In [1]: import numpy as np

In [2]: import numpy.linalg as la

In [3]: np.set_printoptions(suppress=True, linewidth=200)

In [4]: rnd = lambda a: np.round(a, 2) + 0

In [5]: E = np.loadtxt("w.csv", delimiter=",")

In [6]: E
Out[6]: 
array([[-1.,  0.,  3., -2.,  3., -1.,  0.,  1., -1.,  2.,  0., -3.],
       [ 0.,  1., -2.,  0., -1., -3.,  0., -2.,  1., -3.,  0., -1.],
       [ 0.,  2., -1.,  0.,  0.,  1.,  1.,  0.,  3., -3.,  2., -2.],
       [-3.,  3.,  0., -1., -1.,  1., -3., -3.,  3.,  0., -1., -2.],
       [-3., -1.,  2.,  1.,  0., -2.,  1., -3.,  2.,  0., -3.,  2.],
       [ 2.,  1.,  1.,  3.,  3., -2., -2., -3.,  0.,  3.,  1.,  2.],
       [ 0.,  0.,  0.,  0.,  0.,  0.,  0.,  0., -1.,  0., -2.,  0.],
       [ 0.,  0.,  0.,  0.,  0.,  0., -1.,  0.,  1.,  0.,  0., -2.],
       [ 0.,  0.,  0.,  0.,  0.,  0.,  0., -1., -2., -2.,  0., -2.],
       [ 0.,  0.,  0.,  0.,  0.,  0., -1.,  0.,  1.,  2.,  2., -1.],
       [ 0.,  0.,  0.,  0.,  0.,  0., -1.,  0.,  1.,  0., -2.,  2.],
       [ 0.,  0.,  0.,  0.,  0.,  0.,  0.,  0.,  0.,  0., -1.,  0.]])

In [7]: U, s, vt = la.svd(E, full_matrices=False)

In [8]: rnd(s / s[0])
Out[8]: array([1.  , 0.96, 0.8 , 0.73, 0.57, 0.44, 0.3 , 0.28, 0.18, 0.1 , 0.01, 0.01])

In [9]: rnd(np.sqrt((s ** 2).sum())), rnd(la.norm(E))
Out[9]: (np.float64(17.38), np.float64(17.38))

In [10]: mat = np.load("a.npy")

In [11]: mat
Out[11]: 
array([[ 70, -23,  -7,   3,  43,  17,  54, -32,  37, -10, -33,  32,  30,  17],
       [-23,  15,  13,   3, -28, -10, -13,   7, -11,   9,  23,  -1,  -1, -19],
       [ -7,  13,  49, -37, -31,   9,   8,  11,   2,  20,  28, -14,  39, -30],
       [  3,   3, -37,  57,   3, -25,  -4, -19,  -2, -12,  -4,  38, -31,   6],
       [ 43, -28, -31,   3,  54,  19,  24, -18,  17, -17, -45,   7,  -6,  35],
       [ 17, -10,   9, -25,  19,  58,  25, -24, -20,  22, -18, -10,  -4, -18],
       [ 54, -13,   8,  -4,  24,  25,  49, -31,  22,   4, -18,  26,  29,  -4],
       [-32,   7,  11, -19, -18, -24, -31,  36,   2,  -7,  16, -29,   6,  10],
       [ 37, -11,   2,  -2,  17, -20,  22,   2,  42, -19, -10,  15,  36,  24],
       [-10,   9,  20, -12, -17,  22,   4,  -7, -19,  21,  13,  -5,   1, -29],
       [-33,  23,  28,  -4, -45, -18, -18,  16, -10,  13,  38,  -5,  10, -28],
       [ 32,  -1, -14,  38,   7, -10,  26, -29,  15,  -5,  -5,  45,   3,  -3],
       [ 30,  -1,  39, -31,  -6,  -4,  29,   6,  36,   1,  10,   3,  60,  -4],
       [ 17, -19, -30,   6,  35, -18,  -4,  10,  24, -29, -28,  -3,  -4,  46]])

In [12]: # rank 4

In [13]: U, s, vt = la.svd(mat)

In [14]: vecs = vt[:(s > 1e-8).sum()]

In [15]: rng = np.random.default_rng(89)

In [16]: vec = mat[5] + 2 * mat[4] + rng.integers(2) * np.eye(14)[8]

In [17]: vec
Out[17]: array([ 103.,  -66.,  -53.,  -19.,  127.,   96.,   73.,  -60.,   15.,  -12., -108.,    4.,  -16.,   52.])

In [18]: rnd(np.diag(vecs.T @ vecs))
Out[18]: array([0.31, 0.08, 0.27, 0.42, 0.28, 0.46, 0.25, 0.25, 0.28, 0.14, 0.2 , 0.35, 0.4 , 0.31])

In [19]: la.matrix_rank(np.vstack([mat, vec]))
Out[19]: np.int64(5)
